>>> import numpy as np
>>> np.set_printoptions(suppress=True, linewidth=160)
>>> M = np.load("block18.npy")
>>> print(M)
[[1 0 1 2 2]
 [2 2 1 0 0]
 [1 0 2 2 0]
 [1 1 1 1 0]
 [1 1 1 1 0]]
>>> # rank 4
>>> Uu, sv, Vh = np.linalg.svd(M)
>>> evecs = Vh[:(sv > 1e-8).sum()]
>>> rng = np.random.default_rng(123)
>>> vec = M[0] + 3 * M[4] + rng.integers(2) * np.eye(5)[4]
>>> print(vec)
[4. 3. 4. 5. 2.]
>>> print(np.allclose(evecs.T @ evecs @ vec, vec))
True
>>> print(np.round(np.diag(evecs.T @ evecs), 2))
[0.64 0.91 0.64 0.91 0.91]
>>> print(np.round(np.linalg.norm(vec - evecs.T @ evecs @ vec), 2))
0.0
>>> print(np.unique(M.round(6), axis=0).shape)
(4, 5)
>>> print(round(float(np.trace(np.linalg.pinv(M) @ M)), 2))
4.0
>>> print(np.round(M @ np.linalg.pinv(M) @ M, 2) + 0)
[[1. 0. 1. 2. 2.]
 [2. 2. 1. 0. 0.]
 [1. 0. 2. 2. 0.]
 [1. 1. 1. 1. 0.]
 [1. 1. 1. 1. 0.]]
>>> rk = np.linalg.matrix_rank(M)
>>> print(rk)
4
>>> null = np.linalg.svd(M)[2][rk:].T
>>> print([int(np.linalg.matrix_rank(M[:i])) for i in range(1, len(M) + 1)])
[1, 2, 3, 4, 4]
>>> print(null.shape)
(5, 1)
>>> print(np.round(M @ null, 2) + 0)
[[0.]
 [0.]
 [0.]
 [0.]
 [0.]]
>>> print(np.round(null[:, 0] / null[np.abs(null[:, 0]).round(6).argmax(), 0], 2))
[ 1.  -0.5 -1.   0.5 -0.5]
>>> print(np.round(null @ null.T, 2))
[[ 0.36 -0.18 -0.36  0.18 -0.18]
 [-0.18  0.09  0.18 -0.09  0.09]
 [-0.36  0.18  0.36 -0.18  0.18]
 [ 0.18 -0.09 -0.18  0.09 -0.09]
 [-0.18  0.09  0.18 -0.09  0.09]]
>>> A2 = np.array([[2, 1], [1, 3], [2, 1], [2, 0], [3, 0]])
>>> print(np.einsum("ij->j", M))
[6 4 6 6 2]
>>> print(np.linalg.matrix_rank(M @ A2))
2
>>> X = np.array([[3, 4, 5, 6, 7, 8],
...     [9, 10, 11, 12, 13, 14],
...     [15, 16, 17, 18, 19, 20],
...     [21, 22, 23, 24, 25, 26]])
>>> rk = np.linalg.matrix_rank(X)
>>> print(rk)
2
>>> null = np.linalg.svd(X)[2][rk:].T
>>> print(np.round(null @ null.T, 2))
[[ 0.48 -0.38 -0.24 -0.1   0.05  0.19]
 [-0.38  0.7  -0.21 -0.12 -0.04  0.05]
 [-0.24 -0.21  0.82 -0.15 -0.12 -0.1 ]
 [-0.1  -0.12 -0.15  0.82 -0.21 -0.24]
 [ 0.05 -0.04 -0.12 -0.21  0.7  -0.38]
 [ 0.19  0.05 -0.1  -0.24 -0.38  0.48]]
>>> print([int(np.linalg.matrix_rank(X[:i])) for i in range(1, len(X) + 1)])
[1, 2, 2, 2]
>>> print(np.allclose(X @ null, 0))
True
>>> print(np.round(X @ null, 2) + 0)
[[0. 0. 0. 0.]
 [0. 0. 0. 0.]
 [0. 0. 0. 0.]
 [0. 0. 0. 0.]]
>>> print([int(np.linalg.matrix_rank(np.delete(X, i, axis=0))) for i in range(4)])
[2, 2, 2, 2]
>>> print(np.round(np.linalg.svd(X, compute_uv=False), 2) + 0)
[78.64  3.5   0.    0.  ]
>>> print(np.count_nonzero(X))
24
>>> print(np.linalg.matrix_rank(X))
2
>>> print(np.round(np.linalg.norm(X), 2))
78.71
>>> print(X.mean(axis=0))
[12. 13. 14. 15. 16. 17.]
>>> print(X.sum(axis=1))
[ 33  69 105 141]
>>> print(np.unravel_index(np.abs(X).argmax(), X.shape))
(np.int64(3), np.int64(5))
>>> vec = np.array([-1, -1, -2, 0, 0, -1])
>>> a = np.maximum(X @ vec, 0)
>>> print(a)
[0 0 0 0]
>>> print(np.tanh(X @ vec))
[-1. -1. -1. -1.]
>>> print(np.maximum(X @ vec, 0) - np.maximum(-X @ vec, 0))
[ -25  -55  -85 -115]
>>> print(X.T @ a)
[0 0 0 0 0 0]
>>> print(X * (a > 1e-9)[:, None])
[[0 0 0 0 0 0]
 [0 0 0 0 0 0]
 [0 0 0 0 0 0]
 [0 0 0 0 0 0]]
>>> print(np.linalg.cond(X) > 100)
True
>>> Uu, sv, Vh = np.linalg.svd(X)
>>> print(sv.round(2) + 0)
[78.64  3.5   0.    0.  ]
>>> print(np.argmax(sv[:-1] / (sv[1:] + 1e-6)) + 1)
2
>>> A2 = Uu[:, :2] @ np.diag(sv[:2]) @ Vh[:2]
>>> print(np.linalg.matrix_rank(X, rtol=0.05))
1
>>> print(np.linalg.matrix_rank(A2))
2
>>> W0 = np.loadtxt("mat.csv", delimiter=",")
>>> print(W0)
[[ 0.  0.  0. -3.  1. -3.]
 [ 0.  0.  0.  3. -1.  2.]
 [ 0.  0.  0.  2. -2. -2.]
 [ 6. -2.  6.  0.  0.  0.]
 [-6.  2. -4.  0.  0.  0.]
 [-4.  4.  4.  0.  0.  0.]]
>>> vec = np.array([1, -2, -2, 3, -2, 0])
>>> a = np.maximum(W0 @ vec, 0)
>>> print(np.maximum(W0 @ (3 * vec), 0))
[ 0. 33. 30.  0.  0.  0.]
>>> print(a)
[ 0. 11. 10.  0.  0.  0.]
>>> print(np.round(np.tanh(W0 @ vec), 2))
[-1.    1.    1.   -0.96 -0.96 -1.  ]
>>> print(np.maximum(W0 @ vec, 0) - np.maximum(-W0 @ vec, 0))
[-11.  11.  10.  -2.  -2. -20.]
>>> q, Rm = np.linalg.qr(W0)
>>> print(np.allclose(Rm.T @ Rm, W0.T @ W0))
True
>>> print(np.round(q.T @ q, 2) + 0)
[[1. 0. 0. 0. 0. 0.]
 [0. 1. 0. 0. 0. 0.]
 [0. 0. 1. 0. 0. 0.]
 [0. 0. 0. 1. 0. 0.]
 [0. 0. 0. 0. 1. 0.]
 [0. 0. 0. 0. 0. 1.]]
>>> print(q.shape, Rm.shape)
(6, 6) (6, 6)
>>> q, evecs = np.linalg.qr(W0[:, :5])[0], np.linalg.qr(W0[:, 5:])[0]
>>> sv = np.linalg.svd(q.T @ evecs, compute_uv=False)
>>> print(sv.round(2))
[0.99]
>>> print(np.round(np.degrees(np.arccos(sv.clip(0, 1))), 2))
[9.87]
>>> print((sv > 0.9).sum())
1
>>> print(round(np.linalg.norm(q @ q.T - evecs @ evecs.T, 2), 2))
1.0
